$ python3 -q
>>> import numpy as np
>>> from numpy import linalg as LA
>>> np.set_printoptions(suppress=True, linewidth=160)
>>> def rnd(a):
...     return np.round(a, 1) + 0
... 
>>> X = np.array([[0, 0, 0],
...     [0, 0, 0],
...     [0, 0, 0],
...     [0, 0, 0],
...     [1, 0, 0],
...     [0, 0, 0],
...     [1, 0, 0],
...     [0, 0, 0],
...     [0, 0, 0],
...     [5, 4, 2],
...     [0, 0, 0],
...     [0, 0, 0],
...     [0, 0, 0],
...     [0, 0, 0],
...     [5, 4, 2],
...     [0, 0, 0],
...     [0, 0, 0],
...     [3, 2, 1]])
>>> # row 1 repeats row 0
>>> vec = np.array([-1, 1, 1])
>>> h = np.maximum(X @ vec, 0)
>>> h
array([0, 0, 0, 0, 0, 0, 0, 0, 0, 1, 0, 0, 0, 0, 1, 0, 0, 0])
>>> X * (h > 1e-9)[:, None]
array([[0, 0, 0],
       [0, 0, 0],
       [0, 0, 0],
       [0, 0, 0],
       [0, 0, 0],
       [0, 0, 0],
       [0, 0, 0],
       [0, 0, 0],
       [0, 0, 0],
       [5, 4, 2],
       [0, 0, 0],
       [0, 0, 0],
       [0, 0, 0],
       [0, 0, 0],
       [5, 4, 2],
       [0, 0, 0],
       [0, 0, 0],
       [0, 0, 0]])
>>> rnd(np.tanh(X @ vec))
array([ 0. ,  0. ,  0. ,  0. , -0.8,  0. , -0.8,  0. ,  0. ,  0.8,  0. ,  0. ,  0. ,  0. ,  0.8,  0. ,  0. ,  0. ])
>>> np.flatnonzero(h > 1e-9)
array([ 9, 14])
>>> np.maximum(X @ vec, 0) - np.maximum(-X @ vec, 0)
array([ 0,  0,  0,  0, -1,  0, -1,  0,  0,  1,  0,  0,  0,  0,  1,  0,  0,  0])
>>> gram = np.cov(X, rowvar=False)
>>> rnd(np.polyfit(X[:, 1], X[:, 0], 1))
array([1.2, 0.1])
>>> np.argsort(-X.std(axis=0).round(6), kind="stable")
array([0, 1, 2])
>>> rnd(np.corrcoef(X[:, 1], X[:, 0])[0, 1])
np.float64(1.0)
>>> feats = np.load("run5.npy")
>>> feats
array([[ 0, -2, -1,  0],
       [ 2,  0,  1,  2],
       [ 1, -1,  0,  0],
       [ 0, -2,  0,  0]])
>>> vec = np.array([4, 6, 3, 5])
>>> feats @ np.eye(4)[1]
array([-2.,  0., -1., -2.])
>>> LA.norm(feats @ vec) <= LA.norm(feats, 2) * LA.norm(vec) + 1e-9
np.True_
>>> (feats * vec).sum(axis=1)
array([-15,  21,  -2, -12])
>>> np.kron(np.eye(2, dtype=int), feats)
array([[ 0, -2, -1,  0,  0,  0,  0,  0],
       [ 2,  0,  1,  2,  0,  0,  0,  0],
       [ 1, -1,  0,  0,  0,  0,  0,  0],
       [ 0, -2,  0,  0,  0,  0,  0,  0],
       [ 0,  0,  0,  0,  0, -2, -1,  0],
       [ 0,  0,  0,  0,  2,  0,  1,  2],
       [ 0,  0,  0,  0,  1, -1,  0,  0],
       [ 0,  0,  0,  0,  0, -2,  0,  0]])
>>> rnd(LA.eigvals(feats).sum().real)
np.float64(0.0)
>>> rnd(LA.eigvals(feats))
array([0.+3.1j, 0.-3.1j, 0.+0.6j, 0.-0.6j])
>>> rnd(LA.det(feats.T))
np.float64(4.0)
>>> rng = np.random.default_rng(286874)
>>> idx = rng.permutation(4)
>>> M2 = feats[:, idx] * rng.choice([-1, 1], 4)
>>> M2
array([[ 0, -2,  0,  1],
       [-2,  0,  2, -1],
       [ 0, -1,  1,  0],
       [ 0, -2,  0,  0]])
>>> Uu, _, VT = LA.svd(feats.T @ M2)
>>> rnd(Uu @ VT)
array([[ 0.,  0.,  1.,  0.],
       [ 0.,  1.,  0.,  0.],
       [ 0.,  0.,  0., -1.],
       [-1.,  0.,  0.,  0.]])
>>> idx
array([3, 1, 0, 2])
>>> rnd(LA.lstsq(feats, M2)[0])
array([[ 0.,  0.,  1.,  0.],
       [ 0.,  1.,  0.,  0.],
       [ 0.,  0.,  0., -1.],
       [-1.,  0.,  0.,  0.]])
>>> vec = np.array([-3, 1, 2, 1])
>>> h = np.maximum(feats @ vec, 0)
>>> feats.T @ h
array([0, 0, 0, 0])
>>> rnd(np.tanh(feats @ vec))
array([-1., -1., -1., -1.])
>>> mat = np.load("layer11.npy")
>>> mat
array([[ 6.4, -7.6, -0.1, 12. ],
       [ 0.3, -2.3, -1.3,  3.1],
       [ 3.5,  2.6,  2.9, -2.6]])
>>> Uu, sv, VT = LA.svd(mat)
>>> rnd(sv)
array([16.1,  5.7,  0.4])
>>> M2 = Uu[:, :2] @ np.diag(sv[:2]) @ VT[:2]
>>> rnd(LA.norm(mat - M2) / LA.norm(mat))
np.float64(0.0)
>>> LA.matrix_rank(mat, rtol=0.05)
np.int64(2)
>>> M2 = np.array([[2, 1, 2], [0, 2, 2], [2, 1, 2]])
>>> M2[-1] = M2[0]
>>> J = M2 + 0.1 * np.eye(3)
>>> J
array([[2.1, 1. , 2. ],
       [0. , 2.1, 2. ],
       [2. , 1. , 2.1]])
>>> evals, evecs = LA.eig(J)
>>> rnd(np.sort(LA.eigvals(J.T)))
array([0.1, 1.4, 4.8])
>>> rnd(np.prod(evals))
np.float64(0.7)
>>> rnd(np.sort(LA.eigvals(LA.inv(J))))
array([ 0.2,  0.7, 10. ])
>>> rnd(J @ evecs[:, 0] - evals[0] * evecs[:, 0])
array([0., 0., 0.])
>>> rnd(evals)
array([0.1, 1.4, 4.8])
>>> def softmax(z):
...     e = np.exp(z - z.max(axis=-1, keepdims=True))
...     return e / e.sum(axis=-1, keepdims=True)
... 
>>> softmax(J).sum(axis=1)
array([1., 1., 1.])
>>> rnd(softmax(10 * J[2]))
array([0.3, 0. , 0.7])
>>> rnd(softmax(J[2]))
array([0.4, 0.1, 0.4])
>>> scores = J @ J.T / np.sqrt(3)
>>> rnd(softmax(scores)[2] @ J)
array([1.9, 1.1, 2. ])
>>> rnd(softmax(scores))
array([[0.5, 0.1, 0.5],
       [0.2, 0.6, 0.2],
       [0.5, 0.1, 0.5]])
>>> rnd(LA.norm(J, 2))
np.float64(4.9)
>>> rnd(LA.norm(J, "nuc"))
np.float64(6.8)
>>> rnd(LA.norm(J, axis=1))
array([3.1, 2.9, 3.1])
>>> rnd(LA.norm(J, 1)), rnd(LA.norm(J, np.inf))
(np.float64(6.1), np.float64(5.1))
>>> rnd(LA.norm(J[1], 1)), rnd(LA.norm(J[1], np.inf))
(np.float64(4.1), np.float64(2.1))
>>> rnd(LA.norm(J, axis=0))
array([2.9, 2.5, 3.5])
>>> rnd(LA.norm(J) ** 2 / LA.norm(J, 2) ** 2)
np.float64(1.1)
>>> A = np.load("mat.npy")
>>> A
array([[4, 0, 5, 0],
       [0, 5, 0, 4],
       [4, 0, 0, 0],
       [0, 5, 0, 4]])
>>> [round(float(x), 1) for x in LA.svd(X, compute_uv=False)[:3]]
[10.2, 1.0, 0.0]
>>> LA.cond(X) > 100
np.True_
>>> proj = np.triu(np.array([[2, 2, 1, 2], [1, 1, 1, 2], [1, 2, 0, 2], [0, 1, 0, 2]]), 1) + np.eye(4)
>>> M2 = proj @ A @ LA.inv(proj)
>>> rnd(np.poly(M2))
array([  1., -13.,  16., 180.,   0.])
>>> LA.matrix_rank(M2)
np.int64(3)
>>> rnd(LA.det(M2))
np.float64(0.0)
>>> vec = np.array([1, 0, 0])
>>> target = J @ vec
>>> target
array([2.1, 0. , 2. ])
>>> rnd(LA.solve(J, 5 * target))
array([5., 0., 0.])
>>> rnd(LA.solve(J, target + J[:, 1]))
array([1., 1., 0.])
>>> rnd(LA.solve(J, target))
array([1., 0., 0.])
>>> vec = np.array([7, 8, 7, -9])
>>> np.einsum("ij,j->i", A, vec)
array([63,  4, 28,  4])
>>> A @ np.ones(4)
array([9., 9., 4., 9.])
>>> (A * vec).sum(axis=1)
array([63,  4, 28,  4])
>>> A @ np.eye(4)[3]
array([0., 4., 0., 4.])
>>> A @ vec
array([63,  4, 28,  4])
>>> LA.norm(A @ vec) <= LA.norm(A, 2) * LA.norm(vec) + 1e-9
np.True_
>>> A * vec
array([[ 28,   0,  35,   0],
       [  0,  40,   0, -36],
       [ 28,   0,   0,   0],
       [  0,  40,   0, -36]])
>>> r0, g = A[0], A[2]
>>> r0 @ g
np.int64(16)
>>> r0 @ r0
np.int64(41)
>>> p = (r0 @ g) / (r0 @ r0) * r0
>>> (g - p) @ r0
np.float64(0.0)
>>> LA.matrix_rank(np.outer(r0, g))
np.int64(1)
>>> rnd(g - p)
array([ 2.4,  0. , -2. ,  0. ])
>>> m1 = np.load("block15.npy")
>>> rnd(m1)
array([[-0.1,  0.2,  0. ],
       [-0.6, -0.7,  0.3],
       [ 0.8, -0.6,  0. ],
       [-0.2, -0.2, -1. ]])
>>> vec = np.array([0, -2, 2])
>>> target = m1 @ vec
>>> rnd(target)
array([-0.3,  2. ,  1.3, -1.5])
>>> try:
...     LA.solve(m1, target)
... except LA.LinAlgError as e:
...     print("failed:", e)
... 
failed: Last 2 dimensions of the array must be square
>>> rnd(LA.lstsq(m1, target)[0])
array([ 0., -2.,  2.])
>>> rnd(LA.pinv(m1) @ m1)
array([[1., 0., 0.],
       [0., 1., 0.],
       [0., 0., 1.]])
>>> target = target + 0.3 * rng.normal(size=4)
>>> rnd(target)
array([-0.3,  1.6,  1.2, -1.9])
>>> beta, *_ = LA.lstsq(m1, target)
>>> rnd(m1.T @ (target - m1 @ beta))
array([0., 0., 0.])
>>> [round(float(LA.norm(LA.solve(m1.T @ m1 + lam * np.eye(3), m1.T @ target))), 2) for lam in (0, 1, 10, 100)]
[2.8, 1.4, 0.25, 0.03]
>>> rnd(beta)
array([ 0.3, -1.5,  2.3])
>>> M2 = np.c_[m1[:, :1] @ np.array([[1]]), np.array([3, -1, 2, 0])]
>>> rnd(M2)
array([[-0.1,  3. ],
       [-0.6, -1. ],
       [ 0.8,  2. ],
       [-0.2,  0. ]])
>>> LA.matrix_rank(M2)
np.int64(2)
>>> rnd(LA.norm(LA.qr(m1)[0].T @ M2, axis=0) ** 2 / ((M2 ** 2).sum(axis=0) + 1e-12))
array([1. , 0.2])
>>> W0 = np.array([[0.0, -1.0, 3.0], [-1.0, 0.0, 0.0], [3.0, 0.0, 0.0]])
>>> # symmetric, so the eigenvalues are real
>>> vec = np.array([5, 3, 1])
>>> W0 @ vec
array([ 0., -5., 15.])
>>> W0 @ np.eye(3)[2]
array([3., 0., 0.])
